% python3 -q
>>> import numpy as np
>>> from numpy import linalg as LA
>>> np.set_printoptions(precision=4, suppress=True, linewidth=140, sign=" ")
>>> tidy = lambda a: np.round(a, 4) + 0
>>> M = 5 * np.eye(8) + np.ones((8, 8))
>>> M
array([[ 6.,  1.,  1.,  1.,  1.,  1.,  1.,  1.],
       [ 1.,  6.,  1.,  1.,  1.,  1.,  1.,  1.],
       [ 1.,  1.,  6.,  1.,  1.,  1.,  1.,  1.],
       [ 1.,  1.,  1.,  6.,  1.,  1.,  1.,  1.],
       [ 1.,  1.,  1.,  1.,  6.,  1.,  1.,  1.],
       [ 1.,  1.,  1.,  1.,  1.,  6.,  1.,  1.],
       [ 1.,  1.,  1.,  1.,  1.,  1.,  6.,  1.],
       [ 1.,  1.,  1.,  1.,  1.,  1.,  1.,  6.]])
>>> low = LA.cholesky(M)
>>> tidy(M / np.sqrt(np.outer(np.diag(M), np.diag(M))))
array([[ 1.    ,  0.1667,  0.1667,  0.1667,  0.1667,  0.1667,  0.1667,  0.1667],
       [ 0.1667,  1.    ,  0.1667,  0.1667,  0.1667,  0.1667,  0.1667,  0.1667],
       [ 0.1667,  0.1667,  1.    ,  0.1667,  0.1667,  0.1667,  0.1667,  0.1667],
       [ 0.1667,  0.1667,  0.1667,  1.    ,  0.1667,  0.1667,  0.1667,  0.1667],
       [ 0.1667,  0.1667,  0.1667,  0.1667,  1.    ,  0.1667,  0.1667,  0.1667],
       [ 0.1667,  0.1667,  0.1667,  0.1667,  0.1667,  1.    ,  0.1667,  0.1667],
       [ 0.1667,  0.1667,  0.1667,  0.1667,  0.1667,  0.1667,  1.    ,  0.1667],
       [ 0.1667,  0.1667,  0.1667,  0.1667,  0.1667,  0.1667,  0.1667,  1.    ]])
>>> tidy(low @ low.T)
array([[ 6.,  1.,  1.,  1.,  1.,  1.,  1.,  1.],
       [ 1.,  6.,  1.,  1.,  1.,  1.,  1.,  1.],
       [ 1.,  1.,  6.,  1.,  1.,  1.,  1.,  1.],
       [ 1.,  1.,  1.,  6.,  1.,  1.,  1.,  1.],
       [ 1.,  1.,  1.,  1.,  6.,  1.,  1.,  1.],
       [ 1.,  1.,  1.,  1.,  1.,  6.,  1.,  1.],
       [ 1.,  1.,  1.,  1.,  1.,  1.,  6.,  1.],
       [ 1.,  1.,  1.,  1.,  1.,  1.,  1.,  6.]])
>>> tidy(np.diag(low) ** 2)
array([ 6.    ,  5.8333,  5.7143,  5.625 ,  5.5556,  5.5   ,  5.4545,  5.4167])
>>> LA.eigvalsh(M).min() > 0
np.True_
>>> x0 = np.ones(8)
>>> for _ in range(7):
...     x0 = M @ x0
...     x0 /= LA.norm(x0)
...     print(round(x0 @ M @ x0, 4))
... 
13.0
13.0
13.0
13.0
13.0
13.0
13.0
>>> tidy(x0)
array([ 0.3536,  0.3536,  0.3536,  0.3536,  0.3536,  0.3536,  0.3536,  0.3536])
>>> r0 = np.array([0, 2, 3, 3, 2, 5, 4, 2])
>>> Y = M + np.outer(r0, np.eye(8)[6])
>>> LA.matrix_rank(LA.inv(Y) - LA.inv(M), tol=1e-8)
np.int64(1)
>>> Y
array([[  6.,   1.,   1.,   1.,   1.,   1.,   1.,   1.],
       [  1.,   6.,   1.,   1.,   1.,   1.,   3.,   1.],
       [  1.,   1.,   6.,   1.,   1.,   1.,   4.,   1.],
       [  1.,   1.,   1.,   6.,   1.,   1.,   4.,   1.],
       [  1.,   1.,   1.,   1.,   6.,   1.,   3.,   1.],
       [  1.,   1.,   1.,   1.,   1.,   6.,   6.,   1.],
       [  1.,   1.,   1.,   1.,   1.,   1.,  10.,   1.],
       [  1.,   1.,   1.,   1.,   1.,   1.,   3.,   6.]])
>>> tidy(LA.det(Y) / LA.det(M)), tidy(1 + LA.solve(M, r0)[6])
(np.float64(1.4769), np.float64(1.4769))
>>> evals, vecs = LA.eigh(M)
>>> x0 = np.array([3, 3, 1, -2, 0, -3, 3, 2])
>>> tidy(vecs * np.maximum(evals, 0) @ vecs.T)
array([[ 6.,  1.,  1.,  1.,  1.,  1.,  1.,  1.],
       [ 1.,  6.,  1.,  1.,  1.,  1.,  1.,  1.],
       [ 1.,  1.,  6.,  1.,  1.,  1.,  1.,  1.],
       [ 1.,  1.,  1.,  6.,  1.,  1.,  1.,  1.],
       [ 1.,  1.,  1.,  1.,  6.,  1.,  1.,  1.],
       [ 1.,  1.,  1.,  1.,  1.,  6.,  1.,  1.],
       [ 1.,  1.,  1.,  1.,  1.,  1.,  6.,  1.],
       [ 1.,  1.,  1.,  1.,  1.,  1.,  1.,  6.]])
>>> tidy(vecs * np.sqrt(evals) @ vecs.T)
array([[ 2.4073,  0.1712,  0.1712,  0.1712,  0.1712,  0.1712,  0.1712,  0.1712],
       [ 0.1712,  2.4073,  0.1712,  0.1712,  0.1712,  0.1712,  0.1712,  0.1712],
       [ 0.1712,  0.1712,  2.4073,  0.1712,  0.1712,  0.1712,  0.1712,  0.1712],
       [ 0.1712,  0.1712,  0.1712,  2.4073,  0.1712,  0.1712,  0.1712,  0.1712],
       [ 0.1712,  0.1712,  0.1712,  0.1712,  2.4073,  0.1712,  0.1712,  0.1712],
       [ 0.1712,  0.1712,  0.1712,  0.1712,  0.1712,  2.4073,  0.1712,  0.1712],
       [ 0.1712,  0.1712,  0.1712,  0.1712,  0.1712,  0.1712,  2.4073,  0.1712],
       [ 0.1712,  0.1712,  0.1712,  0.1712,  0.1712,  0.1712,  0.1712,  2.4073]])
>>> tidy(x0 @ M @ x0 / (x0 @ x0)), tidy(evals[0]), tidy(evals[-1])
(np.float64(6.0889), np.float64(5.0), np.float64(13.0))
>>> tidy(LA.eigvalsh(M[1:, 1:]))
array([  5.,   5.,   5.,   5.,   5.,   5.,  12.])
>>> m1 = np.loadtxt("layer6.csv", delimiter=",")
>>> m1
array([[-2.,  3.,  0.,  0.,  0.,  0.,  0.,  0.,  0.,  0.],
       [ 3., -2.,  3.,  0.,  0.,  0.,  0.,  0.,  0.,  0.],
       [ 0.,  3., -3.,  3.,  0.,  0.,  0.,  0.,  0.,  0.],
       [ 0.,  0.,  3.,  3.,  3.,  0.,  0.,  0.,  0.,  0.],
       [ 0.,  0.,  0.,  3.,  5.,  3.,  0.,  0.,  0.,  0.],
       [ 0.,  0.,  0.,  0.,  3.,  0.,  3.,  0.,  0.,  0.],
       [ 0.,  0.,  0.,  0.,  0.,  3., -5.,  3.,  0.,  0.],
       [ 0.,  0.,  0.,  0.,  0.,  0.,  3., -5.,  3.,  0.],
       [ 0.,  0.,  0.,  0.,  0.,  0.,  0.,  3., -1.,  3.],
       [ 0.,  0.,  0.,  0.,  0.,  0.,  0.,  0.,  3.,  5.]])
>>> rng = np.random.default_rng(51075)
>>> z = rng.permutation(10)
>>> Y = m1[:, z] * rng.choice([-1, 1], 10)
>>> Y
array([[-2.,  0., -0., -0.,  0.,  0.,  0.,  0.,  3., -0.],
       [ 3.,  0., -0., -0.,  0.,  0.,  3.,  0., -2., -0.],
       [ 0.,  0., -0., -0.,  0.,  0., -3.,  0.,  3., -3.],
       [ 0.,  0., -0., -0.,  0.,  0.,  3.,  3.,  0., -3.],
       [ 0.,  0., -0., -0.,  0.,  3.,  0.,  5.,  0., -3.],
       [ 0.,  3., -0., -0.,  0.,  0.,  0.,  3.,  0., -0.],
       [ 0., -5., -0., -0.,  3.,  3.,  0.,  0.,  0., -0.],
       [ 0.,  3., -3., -0., -5.,  0.,  0.,  0.,  0., -0.],
       [ 0.,  0.,  1., -3.,  3.,  0.,  0.,  0.,  0., -0.],
       [ 0.,  0., -3., -5.,  0.,  0.,  0.,  0.,  0., -0.]])
>>> left, _, vt = LA.svd(m1.T @ Y)
>>> z
array([ 0,  6,  8,  9,  7,  5,  2,  4,  1,  3])
>>> tidy(LA.lstsq(m1, Y)[0])
array([[ 1.,  0.,  0.,  0.,  0.,  0.,  0.,  0.,  0.,  0.],
       [ 0.,  0.,  0.,  0.,  0.,  0.,  0.,  0.,  1.,  0.],
       [ 0.,  0.,  0.,  0.,  0.,  0.,  1.,  0.,  0.,  0.],
       [ 0.,  0.,  0.,  0.,  0.,  0.,  0.,  0.,  0., -1.],
       [ 0.,  0.,  0.,  0.,  0.,  0.,  0.,  1.,  0.,  0.],
       [ 0.,  0.,  0.,  0.,  0.,  1.,  0.,  0.,  0.,  0.],
       [ 0.,  1.,  0.,  0.,  0.,  0.,  0.,  0.,  0.,  0.],
       [ 0.,  0.,  0.,  0.,  1.,  0.,  0.,  0.,  0.,  0.],
       [ 0.,  0., -1.,  0.,  0.,  0.,  0.,  0.,  0.,  0.],
       [ 0.,  0.,  0., -1.,  0.,  0.,  0.,  0.,  0.,  0.]])
>>> tidy(left @ vt)
array([[ 1.,  0.,  0.,  0.,  0.,  0.,  0.,  0.,  0.,  0.],
       [ 0.,  0.,  0.,  0.,  0.,  0.,  0.,  0.,  1.,  0.],
       [ 0.,  0.,  0.,  0.,  0.,  0.,  1.,  0.,  0.,  0.],
       [ 0.,  0.,  0.,  0.,  0.,  0.,  0.,  0.,  0., -1.],
       [ 0.,  0.,  0.,  0.,  0.,  0.,  0.,  1.,  0.,  0.],
       [ 0.,  0.,  0.,  0.,  0.,  1.,  0.,  0.,  0.,  0.],
       [ 0.,  1.,  0.,  0.,  0.,  0.,  0.,  0.,  0.,  0.],
       [ 0.,  0.,  0.,  0.,  1.,  0.,  0.,  0.,  0.,  0.],
       [ 0.,  0., -1.,  0.,  0.,  0.,  0.,  0.,  0.,  0.],
       [ 0.,  0.,  0., -1.,  0.,  0.,  0.,  0.,  0.,  0.]])
>>> mat = np.loadtxt("arr.csv", delimiter=",")
>>> mat
array([[ 0.,  1.,  0.,  0.,  0.,  0.,  0.,  0.,  0.,  0.],
       [ 0.,  2.,  0.,  0.,  0.,  0.,  0.,  0.,  0.,  0.],
       [ 0.,  0.,  0.,  2.,  1.,  1.,  2.,  2.,  3.,  0.],
       [ 0.,  0.,  0.,  0.,  1.,  2.,  2.,  2.,  2.,  3.],
       [ 0.,  0.,  2.,  1.,  0.,  2.,  3.,  3.,  1.,  3.],
       [ 0.,  0.,  2.,  2.,  2.,  2.,  0.,  1.,  1.,  3.],
       [ 0.,  0.,  3.,  3.,  0.,  1.,  2.,  0.,  2.,  3.],
       [ 0.,  0.,  0.,  2.,  1.,  3.,  2.,  2.,  1.,  1.],
       [ 0.,  0.,  1.,  1.,  3.,  1.,  0.,  3.,  0.,  3.],
       [ 0.,  0.,  0.,  0.,  1.,  0.,  1.,  2.,  1.,  2.]])
>>> left, sigma = LA.svd(mat)
Traceback (most recent call last):
  File "<python-input-37>", line 1, in <module>
    left, sigma = LA.svd(mat)
    ^^^^^^^^^^^
ValueError: too many values to unpack (expected 2)
>>> left, sigma, vt = LA.svd(mat, full_matrices=False)
>>> tidy(sigma / sigma[0])
array([ 1.    ,  0.3509,  0.3354,  0.2447,  0.1862,  0.1779,  0.1451,  0.0526,  0.0112,  0.    ])
>>> np.abs(left[:, 0]).round(6).argmax()
np.int64(4)
>>> tidy(np.cumsum(sigma ** 2) / np.sum(sigma ** 2))
array([ 0.7216,  0.8105,  0.8917,  0.9349,  0.9599,  0.9827,  0.9979,  0.9999,  1.    ,  1.    ])
>>> tidy(vt @ vt.T)
array([[ 1.,  0.,  0.,  0.,  0.,  0.,  0.,  0.,  0.,  0.],
       [ 0.,  1.,  0.,  0.,  0.,  0.,  0.,  0.,  0.,  0.],
       [ 0.,  0.,  1.,  0.,  0.,  0.,  0.,  0.,  0.,  0.],
       [ 0.,  0.,  0.,  1.,  0.,  0.,  0.,  0.,  0.,  0.],
       [ 0.,  0.,  0.,  0.,  1.,  0.,  0.,  0.,  0.,  0.],
       [ 0.,  0.,  0.,  0.,  0.,  1.,  0.,  0.,  0.,  0.],
       [ 0.,  0.,  0.,  0.,  0.,  0.,  1.,  0.,  0.,  0.],
       [ 0.,  0.,  0.,  0.,  0.,  0.,  0.,  1.,  0.,  0.],
       [ 0.,  0.,  0.,  0.,  0.,  0.,  0.,  0.,  1.,  0.],
       [ 0.,  0.,  0.,  0.,  0.,  0.,  0.,  0.,  0.,  1.]])
>>> tidy(left.T @ left)
array([[ 1.,  0.,  0.,  0.,  0.,  0.,  0.,  0.,  0.,  0.],
       [ 0.,  1.,  0.,  0.,  0.,  0.,  0.,  0.,  0.,  0.],
       [ 0.,  0.,  1.,  0.,  0.,  0.,  0.,  0.,  0.,  0.],
       [ 0.,  0.,  0.,  1.,  0.,  0.,  0.,  0.,  0.,  0.],
       [ 0.,  0.,  0.,  0.,  1.,  0.,  0.,  0.,  0.,  0.],
       [ 0.,  0.,  0.,  0.,  0.,  1.,  0.,  0.,  0.,  0.],
       [ 0.,  0.,  0.,  0.,  0.,  0.,  1.,  0.,  0.,  0.],
       [ 0.,  0.,  0.,  0.,  0.,  0.,  0.,  1.,  0.,  0.],
       [ 0.,  0.,  0.,  0.,  0.,  0.,  0.,  0.,  1.,  0.],
       [ 0.,  0.,  0.,  0.,  0.,  0.,  0.,  0.,  0.,  1.]])
>>> left, sigma, vt = LA.svd(mat)
>>> tidy(sigma)
array([ 12.5714,   4.4109,   4.2163,   3.0766,   2.3404,   2.2361,   1.8243,   0.661 ,   0.1404,   0.    ])
>>> Y = left[:, :9] @ np.diag(sigma[:9]) @ vt[:9]
>>> LA.matrix_rank(Y)
np.int64(9)
>>> w1 = np.array([[2, 9, -6],
...     [-7, -2, 3],
...     [-4, -2, 9],
...     [-2, -5, 2],
...     [4, -8, -5],
...     [-4, -8, -7],
...     [6, -2, -4],
...     [6, -3, 7],
...     [-9, 8, -8],
...     [9, -9, -1]])
>>> coef = np.array([1, -3, 3])
>>> H = np.maximum(mat @ w1 + coef, 0)
>>> H
array([[  0.,   0.,   6.],
       [  0.,   0.,   9.],
       [  0.,   0.,   0.],
       [ 30.,   0.,   0.],
       [ 37.,   0.,   7.],
       [ 13.,   0.,   0.],
       [  0.,   0.,   2.],
       [ 13.,   0.,   0.],
       [ 48.,   0.,  10.],
       [ 32.,   0.,   0.]])
>>> (H > 0).astype(int)
array([[ 0,  0,  1],
       [ 0,  0,  1],
       [ 0,  0,  0],
       [ 1,  0,  0],
       [ 1,  0,  1],
       [ 1,  0,  0],
       [ 0,  0,  1],
       [ 1,  0,  0],
       [ 1,  0,  1],
       [ 1,  0,  0]])
>>> cent = np.array([[2, 2], [2, 1], [-2, -2]])
>>> H @ cent
array([[-12., -12.],
       [-18., -18.],
       [  0.,   0.],
       [ 60.,  60.],
       [ 60.,  60.],
       [ 26.,  26.],
       [ -4.,  -4.],
       [ 26.,  26.],
       [ 76.,  76.],
       [ 64.,  64.]])
>>> w1 @ cent
array([[ 34,  25],
       [-24, -22],
       [-30, -28],
       [-18, -13],
       [  2,  10],
       [-10,  -2],
       [ 16,  18],
       [ -8,  -5],
       [ 14,   6],
       [  2,  11]])
